>>> import numpy as np
>>> import numpy.linalg as la
>>> np.set_printoptions(precision=3, suppress=True, linewidth=120, legacy="1.25")
>>> B = np.array([[-2, 2, 1], [1, -1, 1], [-3, 3, -2]])
>>> data = np.triu(B, 1)
>>> data
array([[0, 2, 1],
       [0, 0, 1],
       [0, 0, 0]])
>>> Uu, sig, Vt = la.svd(data, full_matrices=False)
>>> np.round(Vt @ Vt.T, 3) + 0
array([[1., 0., 0.],
       [0., 1., 0.],
       [0., 0., 1.]])
>>> np.round(np.sqrt((sig ** 2).sum()), 3), round(la.norm(data), 3)
(2.449, 2.449)
>>> (sig > 1e-8).sum()
2
>>> Uu.shape, sig.shape, Vt.shape
((3, 3), (3,), (3, 3))
>>> np.abs(Vt[0])
array([0.   , 0.851, 0.526])
>>> Uu, sig, Vt = la.svd(data)
>>> vecs = Vt[:(sig > 1e-8).sum()]
>>> rng = np.random.default_rng(165)
>>> x = data[0] + -2 * data[1] + rng.integers(2) * np.eye(3)[2]
>>> x
array([0., 2., 0.])
>>> round(float(la.norm(x - vecs.T @ vecs @ x)), 3)
0.0
>>> np.round(vecs.T @ vecs, 3) + 0
array([[0., 0., 0.],
       [0., 1., 0.],
       [0., 0., 1.]])
>>> la.matrix_rank(np.vstack([data, x]))
2
>>> F = np.load("dump.npy")
>>> F
array([[-0.175, -0.883, -0.434],
       [ 0.526,  0.289, -0.8  ],
       [ 0.832, -0.369,  0.414]])
>>> # keeps lengths
>>> idx = rng.permutation(3)
>>> idx
array([0, 1, 2])
>>> B = F[idx][:, idx]
>>> np.round(np.trace(B), 3)
0.528
>>> np.diag(B)
array([-0.175,  0.289,  0.414])
>>> hat = np.triu(np.array([[-8, 1, 0], [7, 2, -2], [6, -7, -2]]), 1) + np.eye(3)
>>> B = hat @ F @ la.inv(hat)
>>> B
array([[ 0.35 , -0.945, -3.124],
       [-1.139,  2.165,  2.703],
       [ 0.832, -1.201, -1.988]])
>>> round(la.det(B), 3)
1.0
>>> q, _ = la.qr(np.array([[0.4, 0.4, -1.4, 1.0],
...     [2.8, -0.2, 2.0, 0.6],
...     [0.1, -1.0, 1.5, 1.2],
...     [0.8, -0.1, -0.7, -1.0]]))
>>> K = 4 * q
>>> K
array([[-0.544,  1.578, -2.154, -2.929],
       [-3.808, -0.045,  1.206, -0.204],
       [-0.136, -3.671, -0.798, -1.366],
       [-1.088, -0.171, -3.045,  2.349]])
>>> B = K / np.sqrt((K ** 2).mean(axis=1, keepdims=True))
>>> la.norm(B, axis=1)
array([2., 2., 2., 2.])
>>> la.matrix_rank(K - K.mean(axis=1, keepdims=True))
3
>>> la.norm(K, axis=1)
array([4., 4., 4., 4.])
>>> round(float(la.norm(K, 2)), 3)
4.0
>>> round(la.norm(K[0], 1), 3), np.round(la.norm(K[0], np.inf), 3)
(7.204, 2.929)
>>> la.norm(K, axis=0)
array([4., 4., 4., 4.])
>>> x = np.array([3, 0, 5, -1])
>>> K @ np.eye(4)[2]
array([-2.154,  1.206, -0.798, -3.045])
>>> K @ x
array([ -9.471,  -5.19 ,  -3.033, -20.837])
>>> K @ np.ones(4)
array([-4.049, -2.851, -5.971, -1.955])
>>> np.sign((K @ x).round(6))
array([-1., -1., -1., -1.])
>>> K @ (2 * x)
array([-18.942, -10.38 ,  -6.066, -41.673])
>>> np.einsum("ij,j->i", K, x)
array([ -9.471,  -5.19 ,  -3.033, -20.837])
>>> B = la.inv(K)
>>> (np.abs(B) > 1e-9).astype(int)
array([[1, 1, 1, 1],
       [1, 1, 1, 1],
       [1, 1, 1, 1],
       [1, 1, 1, 1]])
>>> np.round(la.cond(K), 3)
1.0
>>> X = np.loadtxt("layer8.csv", delimiter=",")
>>> X
array([[-3., -2., -1.],
       [ 0.,  1.,  2.],
       [ 3.,  4.,  5.]])
>>> [round(float(x), 3) for x in la.svd(X, compute_uv=False)[:3]]
[7.996, 2.251, 0.0]
>>> la.cond(X) > 100
True
>>> rk = la.matrix_rank(X)
>>> rk
2
>>> null = la.svd(X)[2][rk:].T
>>> [int(la.matrix_rank(np.delete(X, i, axis=0))) for i in range(3)]
[2, 2, 2]
>>> [int(la.matrix_rank(X[:, :j + 1])) for j in range(3)]
[1, 2, 2]
>>> la.matrix_rank(X.T @ X), la.matrix_rank(X @ X.T)
(2, 2)
>>> null[:, 0] / null[np.abs(null[:, 0]).round(6).argmax(), 0]
array([-0.5,  1. , -0.5])
>>> Uu, sig, Vt = la.svd(X)
>>> vecs = Vt[:(sig > 1e-8).sum()]
>>> x = X[1] + 5 * X[0] + rng.integers(2) * np.eye(3)[0]
>>> x
array([-14.,  -9.,  -3.])
>>> round(la.norm(x - vecs.T @ vecs @ x), 3)
0.408
>>> vecs.T @ vecs
array([[ 0.833,  0.333, -0.167],
       [ 0.333,  0.333,  0.333],
       [-0.167,  0.333,  0.833]])
>>> np.allclose(vecs.T @ vecs @ x, x)
False
>>> np.round(X @ la.pinv(X) @ X, 3) + 0
array([[-3., -2., -1.],
       [ 0.,  1.,  2.],
       [ 3.,  4.,  5.]])
>>> th = np.deg2rad(15)
>>> feats = np.eye(4)
>>> feats[np.ix_([1, 2], [1, 2])] = [[np.cos(th), -np.sin(th)], [np.sin(th), np.cos(th)]]
>>> feats
array([[ 1.   ,  0.   ,  0.   ,  0.   ],
       [ 0.   ,  0.966, -0.259,  0.   ],
       [ 0.   ,  0.259,  0.966,  0.   ],
       [ 0.   ,  0.   ,  0.   ,  1.   ]])
>>> # splits into 3 blocks
>>> x = np.array([1, 0, 0, 2])
>>> np.abs(la.eigvals(feats))
array([1., 1., 1., 1.])
>>> np.sort(np.abs(np.degrees(np.angle(la.eigvals(feats)))))
array([ 0.,  0., 15., 15.])
